% python3 -q
>>> import numpy as np
>>> np.set_printoptions(precision=2, suppress=True, linewidth=200)
>>> K = 0.2 ** np.abs(np.subtract.outer(np.arange(5), np.arange(5)))
>>> K.round(2) + 0
array([[1.  , 0.2 , 0.04, 0.01, 0.  ],
       [0.2 , 1.  , 0.2 , 0.04, 0.01],
       [0.04, 0.2 , 1.  , 0.2 , 0.04],
       [0.01, 0.04, 0.2 , 1.  , 0.2 ],
       [0.  , 0.01, 0.04, 0.2 , 1.  ]])
>>> vals, evecs = np.linalg.eigh(K)
>>> x = np.array([0, 2, -1, 2, 2])
>>> np.abs(K).sum(axis=1).max(), round(float(np.abs(vals).max()), 2)
(np.float64(1.48), 1.4)
>>> np.round(evecs * np.sqrt(vals) @ evecs.T, 2) + 0
array([[0.99, 0.1 , 0.02, 0.  , 0.  ],
       [0.1 , 0.99, 0.1 , 0.01, 0.  ],
       [0.02, 0.1 , 0.99, 0.1 , 0.02],
       [0.  , 0.01, 0.1 , 0.99, 0.1 ],
       [0.  , 0.  , 0.02, 0.1 , 0.99]])
>>> (np.sign(evecs[:, -1].round(6)) == np.sign(evecs[0, -1].round(6))).astype(int)
array([1, 1, 1, 1, 1])
>>> np.round(evecs * np.abs(vals) @ evecs.T, 2) + 0
array([[1.  , 0.2 , 0.04, 0.01, 0.  ],
       [0.2 , 1.  , 0.2 , 0.04, 0.01],
       [0.04, 0.2 , 1.  , 0.2 , 0.04],
       [0.01, 0.04, 0.2 , 1.  , 0.2 ],
       [0.  , 0.01, 0.04, 0.2 , 1.  ]])
>>> f, g = K[2], K[0]
>>> print(np.round(f @ f, 2))
1.08
>>> round(f @ g, 2)
np.float64(0.12)
>>> p = (f @ g) / (f @ f) * f
>>> np.linalg.matrix_rank(np.outer(f, g))
np.int64(1)
>>> print(round(np.linalg.norm(f + g) ** 2 + np.linalg.norm(f - g) ** 2, 2))
4.25
>>> np.round(np.outer(f, g), 2) + 0
array([[0.04, 0.01, 0.  , 0.  , 0.  ],
       [0.2 , 0.04, 0.01, 0.  , 0.  ],
       [1.  , 0.2 , 0.04, 0.01, 0.  ],
       [0.2 , 0.04, 0.01, 0.  , 0.  ],
       [0.04, 0.01, 0.  , 0.  , 0.  ]])
>>> np.round(g - p, 2) + 0
array([ 1.  ,  0.18, -0.07, -0.01,  0.  ])
>>> U, sv, Vh = np.linalg.svd(K, full_matrices=False)
>>> np.cumsum(sv ** 2) / np.sum(sv ** 2)
array([0.37, 0.62, 0.79, 0.91, 1.  ])
>>> np.round(U.T @ K @ Vh.T, 2) + 0
array([[1.4 , 0.  , 0.  , 0.  , 0.  ],
       [0.  , 1.17, 0.  , 0.  , 0.  ],
       [0.  , 0.  , 0.95, 0.  , 0.  ],
       [0.  , 0.  , 0.  , 0.79, 0.  ],
       [0.  , 0.  , 0.  , 0.  , 0.7 ]])
>>> print(np.allclose(U * sv @ Vh, K))
True
>>> round(float(np.abs(np.linalg.eigvals(K)).max()), 2)
1.4
>>> np.round((K + K.T) / 2, 2) + 0
array([[1.  , 0.2 , 0.04, 0.01, 0.  ],
       [0.2 , 1.  , 0.2 , 0.04, 0.01],
       [0.04, 0.2 , 1.  , 0.2 , 0.04],
       [0.01, 0.04, 0.2 , 1.  , 0.2 ],
       [0.  , 0.01, 0.04, 0.2 , 1.  ]])
>>> print(np.round(np.linalg.det(K), 2))
0.85
>>> np.linalg.matrix_power(K, 3)
array([[1.13, 0.64, 0.25, 0.08, 0.02],
       [0.64, 1.25, 0.67, 0.26, 0.08],
       [0.25, 0.67, 1.26, 0.67, 0.25],
       [0.08, 0.26, 0.67, 1.25, 0.64],
       [0.02, 0.08, 0.25, 0.64, 1.13]])
>>> print(np.allclose(K, K.T))
True
>>> np.trace(K)
np.float64(5.0)
>>> print(K @ K)
[[1.04 0.41 0.12 0.03 0.01]
 [0.41 1.08 0.42 0.12 0.03]
 [0.12 0.42 1.08 0.42 0.12]
 [0.03 0.12 0.42 1.08 0.41]
 [0.01 0.03 0.12 0.41 1.04]]
>>> out = np.array([[1, 1], [1, -1]])
>>> rng = np.random.default_rng(5030)
>>> feats = np.kron(out, np.kron(out, out))[rng.permutation(8)][:5]
>>> feats
array([[ 1, -1,  1, -1, -1,  1, -1,  1],
       [ 1, -1, -1,  1,  1, -1, -1,  1],
       [ 1,  1, -1, -1, -1, -1,  1,  1],
       [ 1,  1, -1, -1,  1,  1, -1, -1],
       [ 1,  1,  1,  1,  1,  1,  1,  1]])
>>> f, g = feats[1], feats[2]
>>> f @ g
np.int64(0)
>>> p = (f @ g) / (f @ f) * f
>>> p
array([ 0., -0., -0.,  0.,  0., -0., -0.,  0.])
>>> round(np.linalg.norm(f + g) ** 2 + np.linalg.norm(f - g) ** 2, 2)
np.float64(32.0)
>>> np.outer(f, g)
array([[ 1,  1, -1, -1, -1, -1,  1,  1],
       [-1, -1,  1,  1,  1,  1, -1, -1],
       [-1, -1,  1,  1,  1,  1, -1, -1],
       [ 1,  1, -1, -1, -1, -1,  1,  1],
       [ 1,  1, -1, -1, -1, -1,  1,  1],
       [-1, -1,  1,  1,  1,  1, -1, -1],
       [-1, -1,  1,  1,  1,  1, -1, -1],
       [ 1,  1, -1, -1, -1, -1,  1,  1]])
>>> np.linalg.matrix_rank(np.outer(f, g))
np.int64(1)
>>> print((g - p) @ f)
0.0
>>> g - p
array([ 1.,  1., -1., -1., -1., -1.,  1.,  1.])
>>> U, sv, Vh = np.linalg.svd(feats, full_matrices=False)
>>> np.cumsum(sv ** 2) / np.sum(sv ** 2)
array([0.2, 0.4, 0.6, 0.8, 1. ])
>>> U.shape, sv.shape, Vh.shape
((5, 5), (5,), (5, 8))
>>> sv
array([2.83, 2.83, 2.83, 2.83, 2.83])
>>> out = feats + rng.integers(-2, 3, (5, 1)) @ rng.integers(-2, 3, (1, 8))
>>> print(out)
[[ 1 -1  1 -1 -1  1 -1  1]
 [ 1 -1 -1  1  1 -1 -1  1]
 [ 2 -1 -1 -1 -3 -1 -1  2]
 [ 3 -3 -1 -1 -3  1 -5  1]
 [ 0  3  1  1  3  1  3  0]]
>>> print(out - feats)
[[ 0  0  0  0  0  0  0  0]
 [ 0  0  0  0  0  0  0  0]
 [ 1 -2  0  0 -2  0 -2  1]
 [ 2 -4  0  0 -4  0 -4  2]
 [-1  2  0  0  2  0  2 -1]]
>>> feats.reshape(-1, 2)
array([[ 1, -1],
       [ 1, -1],
       [-1,  1],
       [-1,  1],
       [ 1, -1],
       [-1,  1],
       [ 1, -1],
       [-1,  1],
       [ 1,  1],
       [-1, -1],
       [-1, -1],
       [ 1,  1],
       [ 1,  1],
       [-1, -1],
       [ 1,  1],
       [-1, -1],
       [ 1,  1],
       [ 1,  1],
       [ 1,  1],
       [ 1,  1]])
>>> print(feats.reshape(2, -1))
[[ 1 -1  1 -1 -1  1 -1  1  1 -1 -1  1  1 -1 -1  1  1  1 -1 -1]
 [-1 -1  1  1  1  1 -1 -1  1  1 -1 -1  1  1  1  1  1  1  1  1]]
>>> T = feats.reshape(5, 2, -1)
>>> np.einsum("ihd,jhd->hij", T, T).shape
(2, 5, 5)
>>> T.transpose(1, 0, 2)
array([[[ 1, -1,  1, -1],
        [ 1, -1, -1,  1],
        [ 1,  1, -1, -1],
        [ 1,  1, -1, -1],
        [ 1,  1,  1,  1]],

       [[-1,  1, -1,  1],
        [ 1, -1, -1,  1],
        [-1, -1,  1,  1],
        [ 1,  1, -1, -1],
        [ 1,  1,  1,  1]]])
>>> np.swapaxes(T, 1, 2)[1]
array([[ 1,  1],
       [-1, -1],
       [-1, -1],
       [ 1,  1]])
>>> A = np.loadtxt("arr.csv", delimiter=",")
>>> A
array([[  2.,   5.,   5.,   2.,   4.,   4., -12.,   1.],
       [  3.,   1.,   2.,   2.,   2.,   5., -15.,   3.],
       [  2.,   0.,   2.,   2.,   4.,   5., -15.,   5.],
       [  4.,   0.,   1.,   0.,   1.,   1.,  -3.,   2.]])
>>> ang = np.radians(30)
>>> Rm = np.eye(8)
>>> Rm[3, 3] = Rm[0, 0] = np.cos(ang)
>>> Rm[3, 0], Rm[0, 3] = -np.sin(ang), np.sin(ang)
>>> Rm
array([[ 0.87,  0.  ,  0.  ,  0.5 ,  0.  ,  0.  ,  0.  ,  0.  ],
       [ 0.  ,  1.  ,  0.  ,  0.  ,  0.  ,  0.  ,  0.  ,  0.  ],
       [ 0.  ,  0.  ,  1.  ,  0.  ,  0.  ,  0.  ,  0.  ,  0.  ],
       [-0.5 ,  0.  ,  0.  ,  0.87,  0.  ,  0.  ,  0.  ,  0.  ],
       [ 0.  ,  0.  ,  0.  ,  0.  ,  1.  ,  0.  ,  0.  ,  0.  ],
       [ 0.  ,  0.  ,  0.  ,  0.  ,  0.  ,  1.  ,  0.  ,  0.  ],
       [ 0.  ,  0.  ,  0.  ,  0.  ,  0.  ,  0.  ,  1.  ,  0.  ],
       [ 0.  ,  0.  ,  0.  ,  0.  ,  0.  ,  0.  ,  0.  ,  1.  ]])
>>> out = A @ Rm.T
>>> np.round(np.linalg.det(Rm), 2), round(np.trace(Rm), 2)
(np.float64(1.0), np.float64(7.73))
>>> out
array([[  2.73,   5.  ,   5.  ,   0.73,   4.  ,   4.  , -12.  ,   1.  ],
       [  3.6 ,   1.  ,   2.  ,   0.23,   2.  ,   5.  , -15.  ,   3.  ],
       [  2.73,   0.  ,   2.  ,   0.73,   4.  ,   5.  , -15.  ,   5.  ],
       [  3.46,   0.  ,   1.  ,  -2.  ,   1.  ,   1.  ,  -3.  ,   2.  ]])
>>> np.allclose(np.linalg.norm(A, axis=1), np.linalg.norm(out, axis=1))
True
>>> np.allclose(A @ A.T, out @ out.T)
True
>>> x = np.array([3, -2, -3, -2, 3, 2, -1, 0])
>>> h = np.maximum(A @ x, 0)
>>> np.maximum(A @ (3 * x), 0)
array([27., 84., 99., 51.])
>>> np.tanh(A @ x)
array([1., 1., 1., 1.])
>>> A * (h > 1e-9)[:, None]
array([[  2.,   5.,   5.,   2.,   4.,   4., -12.,   1.],
       [  3.,   1.,   2.,   2.,   2.,   5., -15.,   3.],
       [  2.,   0.,   2.,   2.,   4.,   5., -15.,   5.],
       [  4.,   0.,   1.,   0.,   1.,   1.,  -3.,   2.]])
>>> np.maximum(A @ x, 0) - np.maximum(-A @ x, 0)
array([ 9., 28., 33., 17.])
>>> np.flatnonzero(h > 1e-9)
array([0, 1, 2, 3])
>>> x = np.array([2, -2, -2, 0, 2, -1, -2, -1])
>>> A @ np.eye(8)[5]
array([4., 5., 5., 1.])
>>> A * x
array([[  4., -10., -10.,   0.,   8.,  -4.,  24.,  -1.],
       [  6.,  -2.,  -4.,   0.,   4.,  -5.,  30.,  -3.],
       [  4.,  -0.,  -4.,   0.,   8.,  -5.,  30.,  -5.],
       [  8.,  -0.,  -2.,   0.,   2.,  -1.,   6.,  -2.]])
>>> (A * x).sum(axis=1)
array([11., 26., 28., 11.])
>>> print(np.linalg.norm(A @ x) <= np.linalg.norm(A, 2) * np.linalg.norm(x) + 1e-9)
True
>>> A @ (2 * x)
array([22., 52., 56., 22.])
